In [1]: import numpy as np

In [2]: np.set_printoptions(precision=3, suppress=True, linewidth=160)

In [3]: def tidy(a):
   ...:     return np.round(a, 3) + 0
   ...: 

In [4]: other = np.array([[-2.3, 0.8, -0.2],
   ...:     [-0.8, -1.1, -1.2],
   ...:     [0.1, 0.3, -0.5],
   ...:     [-0.2, 0.3, -0.7]])

In [5]: C = np.array([[1.9, 0.7, -0.4, 0.7, 0.1],
   ...:     [-0.1, 0.7, 1.0, 0.0, 0.1],
   ...:     [0.0, 0.4, 1.7, 0.2, -1.2]])

In [6]: feats = other @ C

In [7]: tidy(feats)
Out[7]: 
array([[-4.45, -1.13,  1.38, -1.65,  0.09],
       [-1.41, -1.81, -2.82, -0.8 ,  1.25],
       [ 0.16,  0.08, -0.59, -0.03,  0.64],
       [-0.41, -0.21, -0.81, -0.28,  0.85]])

In [8]: # looks like rank 3

In [9]: r = np.linalg.matrix_rank(feats)

In [10]: r
Out[10]: np.int64(3)

In [11]: ns = np.linalg.svd(feats)[2][r:].T

In [12]: [int(np.linalg.matrix_rank(np.delete(feats, i, axis=0))) for i in range(4)]
Out[12]: [3, 3, 3, 3]

In [13]: tidy(feats @ ns)
Out[13]: 
array([[0., 0.],
       [0., 0.],
       [0., 0.],
       [0., 0.]])

In [14]: np.allclose(feats @ ns, 0)
Out[14]: True

In [15]: np.linalg.matrix_rank(feats.T @ feats), np.linalg.matrix_rank(feats @ feats.T)
Out[15]: (np.int64(3), np.int64(3))

In [16]: [round(float(x), 3) for x in np.linalg.svd(feats, compute_uv=False)[:3]]
Out[16]: [5.363, 3.78, 0.735]

In [17]: tidy(np.linalg.norm(feats, 2) / np.linalg.norm(feats))
Out[17]: np.float64(0.812)

In [18]: np.linalg.cond(feats) > 100
Out[18]: np.True_
